$ ipython --no-banner

In [1]: import numpy as np

In [2]: from numpy import linalg as LA

In [3]: np.set_printoptions(precision=2, suppress=True, linewidth=200)

In [4]: K = np.load("arr.npy")

In [5]: K
Out[5]: 
array([[ -1.05,   0.  ,  14.3 ,   6.86,   2.46],
       [ -1.07,   0.  ,  14.14,   6.77,   2.47],
       [ -1.25,   0.  ,  13.05,   6.19,   2.53],
       [ -1.59,   0.  ,  10.71,   4.97,   2.61],
       [ -2.11,   0.  ,   3.73,   1.69,   2.32],
       [ -2.1 ,   0.  ,   3.25,   1.49,   2.25],
       [ -2.07,   0.  ,   2.8 ,   1.31,   2.17],
       [ -1.81,   0.  ,   0.97,   0.63,   1.68],
       [ -1.31,   0.  ,  -0.09,   0.3 ,   1.06],
       [ -0.58,   0.  ,  -0.35,   0.16,   0.38],
       [ -0.24,   0.  ,  -0.2 ,   0.09,   0.14],
       [  0.21,   0.  ,   0.24,  -0.14,  -0.08],
       [  0.23,   0.  ,   0.27,  -0.16,  -0.09],
       [  0.3 ,   0.  ,   0.37,  -0.23,  -0.11],
       [  0.53,   0.  ,   0.86,  -0.68,  -0.06],
       [  0.63,   0.  ,   1.34,  -1.42,   0.19],
       [  0.3 ,   0.  ,   1.95,  -3.8 ,   1.36],
       [ -0.54,   0.  ,   1.9 ,  -6.82,   3.01],
       [ -4.06,   0.  ,  -0.36, -16.45,   8.5 ],
       [ -5.09,   0.  ,  -1.24, -19.  ,   9.97],
       [ -5.99,   0.  ,  -2.06, -21.21,  11.24],
       [ -6.67,   0.  ,  -2.69, -22.83,  12.17]])

In [6]: rk = LA.matrix_rank(K)

In [7]: rk
Out[7]: np.int64(3)

In [8]: N = LA.svd(K)[2][rk:].T

In [9]: print(np.allclose(K @ N, 0))
True

In [10]: [int(LA.matrix_rank(np.delete(K, i, axis=0))) for i in range(22)]
Out[10]: [3, 3, 3, 3, 3, 3, 3, 3, 3, 3, 3, 3, 3, 3, 3, 3, 3, 3, 3, 3, 3, 3]

In [11]: print(N.shape)
(5, 2)

In [12]: [int(LA.matrix_rank(K[:, :j + 1])) for j in range(5)]
Out[12]: [1, 1, 2, 3, 3]

In [13]: print(np.argsort(-LA.norm(K, axis=0).round(6), kind="stable")[:3])
[3 2 4]

In [14]: LA.cond(K) > 100
Out[14]: np.True_

In [15]: U, sv, VT = LA.svd(K)

In [16]: print(np.argmax(sv[:-1] / (sv[1:] + 1e-6)) + 1)
3

In [17]: M2 = U[:, :3] @ np.diag(sv[:3]) @ VT[:3]

In [18]: np.round(np.abs(K - M2).max(), 2)
Out[18]: np.float64(0.0)

In [19]: M2.round(2) + 0
Out[19]: 
array([[ -1.05,   0.  ,  14.3 ,   6.86,   2.46],
       [ -1.07,   0.  ,  14.14,   6.77,   2.47],
       [ -1.25,   0.  ,  13.05,   6.19,   2.53],
       [ -1.59,   0.  ,  10.71,   4.97,   2.61],
       [ -2.11,   0.  ,   3.73,   1.69,   2.32],
       [ -2.1 ,   0.  ,   3.25,   1.49,   2.25],
       [ -2.07,   0.  ,   2.8 ,   1.31,   2.17],
       [ -1.81,   0.  ,   0.97,   0.63,   1.68],
       [ -1.31,   0.  ,  -0.09,   0.3 ,   1.06],
       [ -0.58,   0.  ,  -0.35,   0.16,   0.38],
       [ -0.24,   0.  ,  -0.2 ,   0.09,   0.14],
       [  0.21,   0.  ,   0.24,  -0.14,  -0.08],
       [  0.23,   0.  ,   0.27,  -0.16,  -0.09],
       [  0.3 ,   0.  ,   0.37,  -0.23,  -0.11],
       [  0.53,   0.  ,   0.86,  -0.68,  -0.06],
       [  0.63,   0.  ,   1.34,  -1.42,   0.19],
       [  0.3 ,   0.  ,   1.95,  -3.8 ,   1.36],
       [ -0.54,   0.  ,   1.9 ,  -6.82,   3.01],
       [ -4.06,   0.  ,  -0.36, -16.45,   8.5 ],
       [ -5.09,   0.  ,  -1.24, -19.  ,   9.97],
       [ -5.99,   0.  ,  -2.06, -21.21,  11.24],
       [ -6.67,   0.  ,  -2.69, -22.83,  12.17]])

In [20]: np.round(LA.norm(K - M2, 2), 2), round(float(sv[3]), 2)
Out[20]: (np.float64(0.0), 0.0)

In [21]: u, g = K[2], K[13]

In [22]: round(float(u @ u), 2)
Out[22]: 216.56

In [23]: print(np.round(u @ g, 2))
2.82

In [24]: p = (u @ g) / (u @ u) * u

In [25]: LA.matrix_rank(np.outer(u, g))
Out[25]: np.int64(1)

In [26]: np.round(LA.norm(u + g) ** 2 + LA.norm(u - g) ** 2, 2)
Out[26]: np.float64(433.7)

In [27]: J = np.loadtxt("a.csv", delimiter=",")

In [28]: print(J)
[[ -0.1  -0.7   0.5   1.2  -0.2]
 [ -0.4   0.3   0.8  -0.8  -1.8]
 [  1.5   3.2   1.3  -0.2   1.1]
 [ -0.5  -1.5   0.2  -0.8  -1.7]
 [ -0.4  -0.6  -0.2   0.4   0.2]
 [  1.2   0.2  -0.6   1.6  -0.9]
 [  0.4   0.5   0.   -0.5   0.1]
 [ -0.3  -0.7  -2.5  -0.1   1.3]
 [ -0.2   0.   -1.4   0.7   0.5]
 [  0.2   0.1   0.3  -1.   -0.6]
 [ -8.    6.  -10.   20.    2. ]
 [  1.9  -0.2   0.3  -1.7   0.5]
 [ -1.1   0.9  -0.9  -1.2  -1.1]
 [ -0.7  -0.4   0.2   0.6   0.4]
 [ -0.8  -0.2  -0.2   1.1   0. ]
 [  0.   -0.2  -1.6   0.    0.4]
 [ -0.9   0.7  -0.4  -0.2   1.6]
 [  1.4  -2.2   0.7  -0.3  -1.1]
 [  0.3  -0.4   0.5   0.    0.5]]

In [29]: Z = J[[9, 15]].astype(float)

In [30]: for _ in range(6):
    ...:     lab = LA.norm(J[:, None] - Z, axis=-1).argmin(axis=1)
    ...:     Z = np.array([J[lab == j].mean(axis=0) for j in range(2)])
    ...: 

In [31]: lab
Out[31]: array([0, 0, 0, 0, 0, 0, 0, 0, 0, 0, 1, 0, 0, 0, 0, 0, 0, 0, 0])

In [32]: np.bincount(lab)
Out[32]: array([18,  1])
